% ipython --no-banner

In [1]: import numpy as np

In [2]: import numpy.linalg as la

In [3]: np.set_printoptions(precision=1, suppress=True, linewidth=100, floatmode="fixed")

In [4]: arr = np.load("w.npy")

In [5]: print(arr)
[[-10   3   5  -5   2   2   2   3   5  -2   2   5   5   0   1   3]
 [  3   4 -10  -3   2  -6  -1   2   7  -4   9   0   1  -1   1  -3]
 [  5 -10   8   2  -1   5   6   2  -4   6  -2   5  -3  -4   0  -4]
 [ -5  -3   2   4  -3   7  -8   7   0   3  -1   0   4  -1   7  -3]
 [  2   2  -1  -3  -4  -2  -2  -5  -1   3 -10   0   1  -5  -2   0]
 [  2  -6   5   7  -2 -10  -7  -5  -2  -3  -2   2 -10   8  -1  -2]
 [  2  -1   6  -8  -2  -7  -8  -3   3   5   5   2  -6   4   7   9]
 [  3   2   2   7  -5  -5  -3   6   0   2  -6   1   3  -1  -7   0]
 [  5   7  -4   0  -1  -2   3   0  10   8   1  -6  -3  -7   0   5]
 [ -2  -4   6   3   3  -3   5   2   8  -8   6  -1  -2  -1  -1   0]
 [  2   9  -2  -1 -10  -2   5  -6   1   6   8   3  -8   7   1   3]
 [  5   0   5   0   0   2   2   1  -6  -1   3  -6  -3   1   5   4]
 [  5   1  -3   4   1 -10  -6   3  -3  -2  -8  -3 -10   6  -1   1]
 [  0  -1  -4  -1  -5   8   4  -1  -7  -1   7   1   6   4   0   1]
 [  1   1   0   7  -2  -1   7  -7   0  -1   1   5  -1   0  -4  -1]
 [  3  -3  -4  -3   0  -2   9   0   5   0   3   4   1   1  -1  -2]]

In [6]: ev, vecs = la.eigh(arr)

In [7]: vec = np.array([1, -3, -3, 2, -2, -2, 0, 3, 1, 1, 0, 2, 0, -1, 3, -2])

In [8]: print((np.sign(vecs[:, -1].round(6)) == np.sign(vecs[0, -1].round(6))).astype(int))
[1 1 0 0 0 0 1 0 1 1 1 0 0 1 1 1]

In [9]: print(vec @ arr @ vec)
-228

In [10]: print(np.all(la.eigvalsh(arr) > 0))
False

In [11]: A2 = arr[0, 0] * arr[1:] - np.outer(arr[1:, 0], arr[0])

In [12]: print(A2)
[[   0  -49   85   45  -26   54    4  -29  -85   46  -96  -15  -25   10  -13   21]
 [   0   85 -105    5    0  -60  -70  -35   15  -50   10  -75    5   40   -5   25]
 [   0   45    5  -65   40  -60   90  -55   25  -40   20   25  -15   10  -65   45]
 [   0  -26    0   40   36   16   16   44    0  -26   96  -10  -20   50   18   -6]
 [   0   54  -60  -60   16   96   66   44   10   34   16  -30   90  -80    8   14]
 [   0    4  -70   90   16   66   76   24  -40  -46  -54  -30   50  -40  -72  -96]
 [   0  -29  -35  -55   44   44   24  -69  -15  -14   54  -25  -45   10   67   -9]
 [   0  -85   15   25    0   10  -40  -15 -125  -70  -20   35    5   70   -5  -65]
 [   0   46  -50  -40  -26   34  -46  -14  -70   76  -56   20   30   10   12    6]
 [   0  -96   10   20   96   16  -54   54  -20  -56  -84  -40   70  -70  -12  -36]
 [   0  -15  -75   25  -10  -30  -30  -25   35   20  -40   35    5  -10  -55  -55]
 [   0  -25    5  -15  -20   90   50  -45    5   30   70    5   75  -60    5  -25]
 [   0   10   40   10   50  -80  -40   10   70   10  -70  -10  -60  -40    0  -10]
 [   0  -13   -5  -65   18    8  -72   67   -5   12  -12  -55    5    0   39    7]
 [   0   21   25   45   -6   14  -96   -9  -65    6  -36  -55  -25  -10    7   11]]

In [13]: print(arr[:, 0] / arr[0, 0])
[ 1.0 -0.3 -0.5  0.5 -0.2 -0.2 -0.2 -0.3 -0.5  0.2 -0.2 -0.5 -0.5 -0.0 -0.1 -0.3]
